>>> import numpy as np
>>> from numpy import linalg as LA
>>> np.set_printoptions(precision=3, suppress=True, linewidth=200)
>>> C = 5 * np.array([[-2.2, -0.9, 0.1], [-0.3, -1.3, -0.1], [0.0, -0.1, -2.4]])
>>> rng = np.random.default_rng(60085)
>>> labels = rng.integers(0, 3, 24)
>>> W0 = C[labels] + rng.normal(size=(24, 3))
>>> W0
array([[-12.569,  -4.92 ,   0.831],
       [  0.997,  -0.734, -12.427],
       [ -0.204,   0.484, -11.242],
       [-11.459,  -4.96 ,   2.054],
       [ -1.532,  -6.827,  -1.704],
       [  0.909,   0.072, -12.378],
       [ -1.035,  -7.825,  -0.223],
       [ -1.41 ,  -6.93 ,  -0.006],
       [ -1.411,  -0.504, -12.069],
       [-11.764,  -4.084,   0.809],
       [  0.151,  -6.483,  -1.116],
       [-10.186,  -5.378,   1.125],
       [ -3.132,  -7.193,   0.689],
       [-10.603,  -4.109,   0.442],
       [  0.855,   0.24 , -12.956],
       [ -1.825,  -6.593,   0.857],
       [ -0.706,  -6.757,  -1.622],
       [ -0.983,  -5.322,  -0.874],
       [ -0.4  ,   0.129, -12.873],
       [ -1.333,  -2.971, -12.38 ],
       [-11.691,  -4.313,   0.044],
       [ -2.616,  -6.374,   1.334],
       [  1.555,  -0.768, -11.322],
       [  1.115,  -0.378, -12.236]])
>>> C = W0[[23, 1]].astype(float)
>>> for _ in range(6):
...     labels = LA.norm(W0[:, None] - C, axis=-1).argmin(axis=1)
...     C = np.array([W0[labels == j].mean(axis=0) for j in range(2)])
... 
>>> labels
array([1, 0, 0, 1, 1, 0, 1, 1, 0, 1, 1, 1, 1, 1, 0, 1, 1, 1, 0, 0, 1, 1, 0, 0])
>>> C[1] - C[0]
array([-5.655, -5.379, 12.385])
>>> print(np.abs(C[1] - C[0]).argmax())
2
>>> C
array([[  0.231,  -0.492, -12.209],
       [ -5.424,  -5.871,   0.176]])
